% python3 -q
>>> import numpy as np
>>> from numpy import linalg as LA
>>> np.set_printoptions(precision=1, suppress=True, linewidth=100, sign=" ")
>>> def tidy(a):
...     return np.round(a, 1) + 0
... 
>>> mat = np.array([[0, 0, 0, 0, 0, 2, 0],
...     [0, 0, 0, 0, 0, 0, -2],
...     [0, 1, 0, 0, 0, 0, 0],
...     [0, 0, 0, 0, 0, 0, 0],
...     [0, 0, 0, 0, 2, 0, 0],
...     [0, 0, 3, 0, 0, 0, 0],
...     [0, 0, 0, 1, 0, 0, 0]])
>>> print(tidy(LA.norm(mat, axis=0)))
[ 0.  1.  3.  1.  2.  2.  2.]
>>> print(mat.T @ mat)
[[ 0  0  0  0  0  0  0]
 [ 0  1  0  0  0  0  0]
 [ 0  0  9  0  0  0  0]
 [ 0  0  0  1  0  0  0]
 [ 0  0  0  0  4  0  0]
 [ 0  0  0  0  0  4  0]
 [ 0  0  0  0  0  0  4]]
>>> print(tidy(np.trace(LA.pinv(mat) @ mat)))
6.0
>>> print(np.abs(np.diag(LA.qr(mat)[1])) > 1e-9)
[False  True  True  True  True False False]
>>> X = np.loadtxt("run18.csv", delimiter=",")
>>> print(X)
[[ 0.  5.  3.  5.  3.]
 [ 5.  5.  2.  4.  1.]
 [ 1.  1.  0.  5.  3.]
 [ 3.  4.  4.  3.  1.]
 [ 4.  2.  5.  4.  1.]
 [ 3.  4.  4.  3.  1.]]
>>> M2 = np.c_[X[:, :2] @ np.array([[1, -5], [3, -2]]), np.array([0, 3, 3, 2, 8, 9])]
>>> print(M2)
[[ 15. -10.   0.]
 [ 20. -35.   3.]
 [  4.  -7.   3.]
 [ 15. -23.   2.]
 [ 10. -24.   8.]
 [ 15. -23.   9.]]
>>> print(tidy(LA.lstsq(X, M2[:, 0])[0]))
[ 1.  3.  0.  0.  0.]
>>> print(tidy(LA.norm(LA.qr(X)[0].T @ M2, axis=0) ** 2 / ((M2 ** 2).sum(axis=0) + 1e-12)))
[ 1.   1.   0.9]
>>> print(tidy(LA.norm(M2 - X @ LA.lstsq(X, M2)[0], axis=0)))
[ 0.   0.   4.9]
>>> print(LA.matrix_rank(M2))
3
